$ ipython --no-banner

In [1]: import numpy as np

In [2]: np.set_printoptions(precision=4, suppress=True, linewidth=200, floatmode="fixed")

In [3]: tidy = lambda a: np.round(a, 4) + 0

In [4]: mat = np.diag(5 * np.array([2, -1, 2, 0, -3])) + np.array([[1, 1, -3, 0, 1],
   ...:     [0, -2, -2, -3, -2],
   ...:     [0, 0, -3, 2, -3],
   ...:     [1, -2, 3, 2, 2],
   ...:     [-3, -1, -2, -2, -2]])

In [5]: mat
Out[5]: 
array([[ 11,   1,  -3,   0,   1],
       [  0,  -7,  -2,  -3,  -2],
       [  0,   0,   7,   2,  -3],
       [  1,  -2,   3,   2,   2],
       [ -3,  -1,  -2,  -2, -17]])

In [6]: tidy(np.linalg.eigvals(mat))
Out[6]: array([-17.1659,  -7.4141,   9.8225,   9.5029,   1.2547])

In [7]: tidy(np.linalg.det(2 * mat)), tidy(np.linalg.det(mat))
Out[7]: (np.float64(476960.0), np.float64(14905.0))

In [8]: x0 = np.array([3, 3, -1, -2, 1])

In [9]: rhs = mat @ x0

In [10]: rhs
Out[10]: array([ 40, -15, -14,  -8, -23])

In [11]: tidy(np.linalg.solve(mat, rhs))
Out[11]: array([ 3.0000,  3.0000, -1.0000, -2.0000,  1.0000])

In [12]: tidy(np.linalg.solve(mat, rhs + mat[:, 3]))
Out[12]: array([ 3.0000,  3.0000, -1.0000, -1.0000,  1.0000])

In [13]: tidy(np.linalg.solve(mat, mat[:, 0]))
Out[13]: array([1.0000, 0.0000, 0.0000, 0.0000, 0.0000])

In [14]: tidy(np.linalg.solve(mat.T, mat[0]))
Out[14]: array([1.0000, 0.0000, 0.0000, 0.0000, 0.0000])

In [15]: q = mat.astype(float).copy()

In [16]: for j in range(5):
    ...:     q[:, j] -= q[:, :j] @ (q[:, :j].T @ q[:, j])
    ...:     q[:, j] /= np.linalg.norm(q[:, j])
    ...: 

In [17]: tidy(q.T @ q)
Out[17]: 
array([[1.0000, 0.0000, 0.0000, 0.0000, 0.0000],
       [0.0000, 1.0000, 0.0000, 0.0000, 0.0000],
       [0.0000, 0.0000, 1.0000, 0.0000, 0.0000],
       [0.0000, 0.0000, 0.0000, 1.0000, 0.0000],
       [0.0000, 0.0000, 0.0000, 0.0000, 1.0000]])
